$ python -q
>>> import numpy as np
>>> import numpy.linalg as la
>>> np.set_printoptions(suppress=True, linewidth=160)
>>> tidy = lambda a: np.round(a, 3) + 0
>>> A = np.loadtxt("run12.csv", delimiter=",")
>>> tidy(A)
array([[-0.861,  0.323, -0.339,  0.199],
       [ 0.258, -0.077, -0.174,  0.947],
       [-0.086, -0.774, -0.608, -0.151],
       [ 0.43 ,  0.538, -0.696, -0.201]])
>>> Q, Rm = la.qr(A)
>>> np.allclose(Rm.T @ Rm, A.T @ A)
True
>>> Q.shape, Rm.shape
((4, 4), (4, 4))
>>> tidy(Q)
array([[-0.861,  0.323, -0.339,  0.199],
       [ 0.258, -0.077, -0.174,  0.947],
       [-0.086, -0.774, -0.608, -0.151],
       [ 0.43 ,  0.538, -0.696, -0.201]])
>>> tidy(Rm)
array([[1., 0., 0., 0.],
       [0., 1., 0., 0.],
       [0., 0., 1., 0.],
       [0., 0., 0., 1.]])
>>> tidy(Q @ Rm)
array([[-0.861,  0.323, -0.339,  0.199],
       [ 0.258, -0.077, -0.174,  0.947],
       [-0.086, -0.774, -0.608, -0.151],
       [ 0.43 ,  0.538, -0.696, -0.201]])
>>> B = np.array([[2, 1, 0], [0, 2, 1], [1, 0, 2], [0, 1, 2]])
>>> tidy(np.einsum("ik,kj->ji", A, B))
array([[-2.061,  0.343, -0.781,  0.165],
       [-0.015,  1.051, -1.786,  1.306],
       [ 0.042,  1.47 , -2.293, -1.256]])
>>> tidy(np.einsum("ij,ij->i", A, A))
array([1., 1., 1., 1.])
>>> f = np.array([-1, -2, 1, 1])
>>> B = A + np.outer(f, np.eye(4)[1])
>>> tidy(la.det(B) / la.det(A)), tidy(1 + la.solve(A, f)[1])
(np.float64(0.595), np.float64(0.595))
>>> la.matrix_rank(la.inv(B) - la.inv(A), tol=1e-8)
np.int64(1)
>>> B = np.array([[-1, 3], [3, -1]])
>>> W2 = np.kron(B, A)
>>> W2.shape
(8, 8)
>>> B = la.inv(A)
>>> tidy(la.cond(A))
np.float64(1.0)
>>> tidy(la.inv(B))
array([[-0.861,  0.323, -0.339,  0.199],
       [ 0.258, -0.077, -0.174,  0.947],
       [-0.086, -0.774, -0.608, -0.151],
       [ 0.43 ,  0.538, -0.696, -0.201]])
>>> tidy(la.slogdet(A)[0])
np.float64(-1.0)
>>> (np.abs(B) > 1e-9).astype(int)
array([[1, 1, 1, 1],
       [1, 1, 1, 1],
       [1, 1, 1, 1],
       [1, 1, 1, 1]])
>>> tidy(B)
array([[-0.861,  0.258, -0.086,  0.43 ],
       [ 0.323, -0.077, -0.774,  0.538],
       [-0.339, -0.174, -0.608, -0.696],
       [ 0.199,  0.947, -0.151, -0.201]])
>>> tidy(A @ B)
array([[1., 0., 0., 0.],
       [0., 1., 0., 0.],
       [0., 0., 1., 0.],
       [0., 0., 0., 1.]])
>>> f = np.array([3, 2, 0, 2, 2])
>>> g = np.array([0, 2, 1, 1, 3])
>>> W0 = np.outer(f, g)
>>> W0
array([[0, 6, 3, 3, 9],
       [0, 4, 2, 2, 6],
       [0, 0, 0, 0, 0],
       [0, 4, 2, 2, 6],
       [0, 4, 2, 2, 6]])
>>> # rows and columns are dependent
>>> tidy(la.det(W0))
np.float64(0.0)
>>> (W0 - W0.T) / 2
array([[ 0. ,  3. ,  1.5,  1.5,  4.5],
       [-3. ,  0. ,  1. , -1. ,  1. ],
       [-1.5, -1. ,  0. , -1. , -1. ],
       [-1.5,  1. ,  1. ,  0. ,  2. ],
       [-4.5, -1. ,  1. , -2. ,  0. ]])
>>> tidy(np.abs(la.eigvals(W0)).max())
np.float64(12.0)
>>> np.allclose(W0 @ W0.T, W0.T @ W0)
False
>>> tidy(np.sort(np.abs(la.eigvals(W0))))
array([ 0.,  0.,  0.,  0., 12.])
